$ ipython --no-banner

In [1]: import numpy as np

In [2]: import numpy.linalg as la

In [3]: np.set_printoptions(precision=2, suppress=True, linewidth=100, floatmode="fixed")

In [4]: rng = np.random.default_rng(769)

In [5]: W0 = np.eye(6, dtype=int)[rng.permutation(6)] * np.array([0, 2, 2, 1, 0, 2])

In [6]: print(W0)
[[0 0 0 0 0 0]
 [0 0 2 0 0 0]
 [0 0 0 0 0 0]
 [0 0 0 1 0 0]
 [0 0 0 0 0 2]
 [0 2 0 0 0 0]]

In [7]: print(la.pinv(W0))
[[0.00 0.00 0.00 0.00 0.00 0.00]
 [0.00 0.00 0.00 0.00 0.00 0.50]
 [0.00 0.50 0.00 0.00 0.00 0.00]
 [0.00 0.00 0.00 1.00 0.00 0.00]
 [0.00 0.00 0.00 0.00 0.00 0.00]
 [0.00 0.00 0.00 0.00 0.50 0.00]]

In [8]: print(W0[:, 2] @ W0[:, 3])
0

In [9]: print(la.svd(W0, compute_uv=False))
[2.00 2.00 2.00 1.00 0.00 0.00]

In [10]: print(np.sort(np.abs(la.eigvals(W0))))
[0.00 0.00 0.00 0.00 0.00 1.00]

In [11]: print(la.matrix_power(W0, 4))
[[0 0 0 0 0 0]
 [0 0 0 0 0 0]
 [0 0 0 0 0 0]
 [0 0 0 1 0 0]
 [0 0 0 0 0 0]
 [0 0 0 0 0 0]]

In [12]: la.determinant(W0)
Traceback (most recent call last):
  Cell In[12], line 1
    la.determinant(W0)
AttributeError: module 'numpy.linalg' has no attribute 'determinant'


In [13]: W0.inv()
Traceback (most recent call last):
  Cell In[13], line 1
    W0.inv()
AttributeError: 'numpy.ndarray' object has no attribute 'inv'
